$ python -q
>>> import numpy as np
>>> from numpy import linalg as LA
>>> np.set_printoptions(precision=2, suppress=True, linewidth=120)
>>> rng = np.random.default_rng(90)
>>> E = np.eye(4, dtype=int)[rng.permutation(4)]
>>> print(E)
[[0 1 0 0]
 [0 0 1 0]
 [0 0 0 1]
 [1 0 0 0]]
>>> print(LA.norm(E, axis=1))
[1. 1. 1. 1.]
>>> print(round(float(LA.norm(E, 1)), 2), round(float(LA.norm(E, np.inf)), 2))
1.0 1.0
>>> print(E[1] @ E[2])
0
>>> print(round(LA.norm(E) ** 2 / LA.norm(E, 2) ** 2, 2))
4.0
>>> print(np.round(LA.norm(E[1], 1), 2), np.round(LA.norm(E[1], np.inf), 2))
1.0 1.0
>>> print(round(float(LA.norm(E, "nuc")), 2))
4.0
>>> x0 = np.array([2, 1, -3, -3])
>>> h1 = np.maximum(E @ x0, 0)
>>> print(E * (h1 > 1e-9)[:, None])
[[0 1 0 0]
 [0 0 0 0]
 [0 0 0 0]
 [1 0 0 0]]
>>> print(np.tanh(E @ x0))
[ 0.76 -1.   -1.    0.96]
>>> feats = np.loadtxt("x.csv", delimiter=",")
>>> print(feats)
[[ 0.55 -0.45 -0.45  0.09  0.27  0.27 -0.27 -0.27]
 [-0.45  0.55 -0.45  0.09  0.27  0.27 -0.27 -0.27]
 [-0.45 -0.45  0.55  0.09  0.27  0.27 -0.27 -0.27]
 [ 0.09  0.09  0.09  0.98 -0.05 -0.05  0.05  0.05]
 [ 0.27  0.27  0.27 -0.05  0.84 -0.16  0.16  0.16]
 [ 0.27  0.27  0.27 -0.05 -0.16  0.84  0.16  0.16]
 [-0.27 -0.27 -0.27  0.05  0.16  0.16  0.84 -0.16]
 [-0.27 -0.27 -0.27  0.05  0.16  0.16 -0.16  0.84]]
>>> x0 = np.array([-2, 1, 1, -3])
>>> y = E @ x0
>>> print(y)
[ 1  1 -3 -2]
>>> print(LA.solve(E, -3 * y))
[ 6. -3. -3.  9.]
>>> print(LA.solve(E, y))
[-2.  1.  1. -3.]
>>> blk = np.stack([feats, -1 * feats, feats[::-1]])
>>> print(np.round(np.einsum("bij,cij->bc", blk, blk), 2) + 0)
[[ 8. -8.  0.]
 [-8.  8.  0.]
 [ 0.  0.  8.]]
>>> print(LA.matrix_rank(blk.reshape(3, -1)))
2
>>> print(blk.sum(axis=0))
[[-0.27 -0.27 -0.27  0.05  0.16  0.16 -0.16  0.84]
 [-0.27 -0.27 -0.27  0.05  0.16  0.16  0.84 -0.16]
 [ 0.27  0.27  0.27 -0.05 -0.16  0.84  0.16  0.16]
 [ 0.27  0.27  0.27 -0.05  0.84 -0.16  0.16  0.16]
 [ 0.09  0.09  0.09  0.98 -0.05 -0.05  0.05  0.05]
 [-0.45 -0.45  0.55  0.09  0.27  0.27 -0.27 -0.27]
 [-0.45  0.55 -0.45  0.09  0.27  0.27 -0.27 -0.27]
 [ 0.55 -0.45 -0.45  0.09  0.27  0.27 -0.27 -0.27]]
>>> print((blk @ feats.T).shape)
(3, 8, 8)
>>> print(blk.shape)
(3, 8, 8)
>>> Y = feats / np.sqrt((feats ** 2).mean(axis=1, keepdims=True))
>>> print(LA.matrix_rank(feats - feats.mean(axis=1, keepdims=True)))
7
>>> print(LA.matrix_rank(Y) == LA.matrix_rank(feats))
True
>>> print(Y[6])
[-0.76 -0.76 -0.76  0.15  0.45  0.45  2.37 -0.45]
>>> print(LA.norm(Y, axis=1))
[2.83 2.83 2.83 2.83 2.83 2.83 2.83 2.83]
>>> w, vecs = LA.eigh(feats)
>>> x0 = np.array([1, 2, 0, 0, 0, 0, 1, 2])
>>> print(vecs * np.maximum(w, 0) @ vecs.T)
[[ 0.78 -0.22 -0.22  0.04  0.13  0.13 -0.13 -0.13]
 [-0.22  0.78 -0.22  0.04  0.13  0.13 -0.13 -0.13]
 [-0.22 -0.22  0.78  0.04  0.13  0.13 -0.13 -0.13]
 [ 0.04  0.04  0.04  0.99 -0.03 -0.03  0.03  0.03]
 [ 0.13  0.13  0.13 -0.03  0.92 -0.08  0.08  0.08]
 [ 0.13  0.13  0.13 -0.03 -0.08  0.92  0.08  0.08]
 [-0.13 -0.13 -0.13  0.03  0.08  0.08  0.92 -0.08]
 [-0.13 -0.13 -0.13  0.03  0.08  0.08 -0.08  0.92]]
>>> print(round(float(x0 @ feats @ x0 / (x0 @ x0)), 2), w[0], np.round(w[-1], 2))
-0.03 -1.0 1.0
>>> print(LA.eigvalsh(feats[1:, 1:]))
[-0.55  1.    1.    1.    1.    1.    1.  ]
>>> arr = np.array([[0, 2, 2, 2, 3, 0],
...     [0, 1, 3, 2, 1, 0],
...     [1, 1, 0, 1, 0, 2],
...     [2, 2, 3, 3, 3, 3]]) * (rng.random((4, 6)) < 0.3)
>>> print(arr)
[[0 0 0 2 0 0]
 [0 1 3 0 0 0]
 [0 1 0 1 0 2]
 [0 0 0 0 0 0]]
>>> print([round(float(x), 2) for x in LA.svd(arr, compute_uv=False)[:3]])
[3.21, 2.65, 1.65]
>>> print(np.argsort(-LA.norm(arr, axis=0).round(6), kind="stable")[:3])
[2 3 5]
>>> print(LA.cond(arr) > 100)
True
>>> print(np.round(LA.norm(arr, 2) / LA.norm(arr), 2))
0.72
>>> print(np.round(arr @ LA.pinv(arr) @ arr, 2) + 0)
[[0. 0. 0. 2. 0. 0.]
 [0. 1. 3. 0. 0. 0.]
 [0. 1. 0. 1. 0. 2.]
 [0. 0. 0. 0. 0. 0.]]
>>> print(LA.lstsq(arr[:-1].T, arr[-1])[2])
3
>>> print(np.round(np.trace(LA.pinv(arr) @ arr), 2))
3.0
>>> print(np.allclose(arr[:-1].T @ LA.lstsq(arr[:-1].T, arr[-1])[0], arr[-1]))
True
>>> print(np.abs(np.diag(LA.qr(arr)[1])) > 1e-9)
[False  True  True False]
>>> U, sv, Vh = LA.svd(arr)
>>> vecs = Vh[:(sv > 1e-8).sum()]
>>> x0 = arr[1] + 3 * arr[3] + rng.integers(2) * np.eye(6)[2]
>>> print(x0)
[0. 1. 4. 0. 0. 0.]
>>> print(LA.matrix_rank(np.vstack([arr, x0])))
4
>>> print(np.allclose(vecs.T @ vecs @ x0, x0))
False
>>> print(np.round(vecs.T @ vecs, 2) + 0)
[[ 0.    0.    0.    0.    0.    0.  ]
 [ 0.    0.27  0.24  0.    0.    0.37]
 [ 0.    0.24  0.92  0.    0.   -0.12]
 [ 0.    0.    0.    1.    0.    0.  ]
 [ 0.    0.    0.    0.    0.    0.  ]
 [ 0.    0.37 -0.12  0.    0.    0.82]]
>>> print(np.diag(vecs.T @ vecs))
[0.   0.27 0.92 1.   0.   0.82]
>>> th = np.radians(135)
>>> R = np.eye(6)
>>> R[1, 1] = R[0, 0] = np.cos(th)
>>> R[1, 0], R[0, 1] = -np.sin(th), np.sin(th)
>>> print(R)
[[-0.71  0.71  0.    0.    0.    0.  ]
 [-0.71 -0.71  0.    0.    0.    0.  ]
 [ 0.    0.    1.    0.    0.    0.  ]
 [ 0.    0.    0.    1.    0.    0.  ]
 [ 0.    0.    0.    0.    1.    0.  ]
 [ 0.    0.    0.    0.    0.    1.  ]]
>>> Y = arr @ R.T
>>> print(LA.svd(arr, compute_uv=False), LA.svd(Y, compute_uv=False))
[3.21 2.65 1.65 0.  ] [3.21 2.65 1.65 0.  ]
>>> print(np.allclose(LA.norm(arr, axis=1), LA.norm(Y, axis=1)))
True
>>> print(Y)
[[ 0.    0.    0.    2.    0.    0.  ]
 [ 0.71 -0.71  3.    0.    0.    0.  ]
 [ 0.71 -0.71  0.    1.    0.    2.  ]
 [ 0.    0.    0.    0.    0.    0.  ]]
>>> print([round(float(LA.det(feats[:i, :i])), 2) + 0 for i in range(1, 9)])
[0.55, 0.11, -0.34, -0.36, -0.52, -0.68, -0.84, -1.0]
>>> print(np.round(LA.eigvalsh(feats).min(), 2))
-1.0
>>> print(np.all(LA.eigvalsh(feats) > 0))
False
>>> X = np.array([[0.7, 0.6, 1.3],
...     [-1.7, 0.2, 0.7],
...     [-0.2, -1.0, -0.3],
...     [1.5, -0.3, -0.3],
...     [0.9, -2.4, 0.3],
...     [0.4, 0.7, 0.9],
...     [0.1, 0.8, 0.8],
...     [-0.4, 1.1, 0.1],
...     [-1.3, 0.0, 0.5],
...     [-0.7, -1.0, 2.4],
...     [0.2, 0.9, 0.6],
...     [2.1, 0.5, 3.0],
...     [-0.1, 0.5, -0.5]])
>>> X[12] *= 3
>>> print(X)
[[ 0.7  0.6  1.3]
 [-1.7  0.2  0.7]
 [-0.2 -1.  -0.3]
 [ 1.5 -0.3 -0.3]
 [ 0.9 -2.4  0.3]
 [ 0.4  0.7  0.9]
 [ 0.1  0.8  0.8]
 [-0.4  1.1  0.1]
 [-1.3  0.   0.5]
 [-0.7 -1.   2.4]
 [ 0.2  0.9  0.6]
 [ 2.1  0.5  3. ]
 [-0.3  1.5 -1.5]]
>>> Y = X / np.sqrt((X ** 2).mean(axis=1, keepdims=True))
>>> print(LA.matrix_rank(X - X.mean(axis=1, keepdims=True)))
2
>>> print(LA.norm(Y, axis=1))
[1.73 1.73 1.73 1.73 1.73 1.73 1.73 1.73 1.73 1.73 1.73 1.73 1.73]
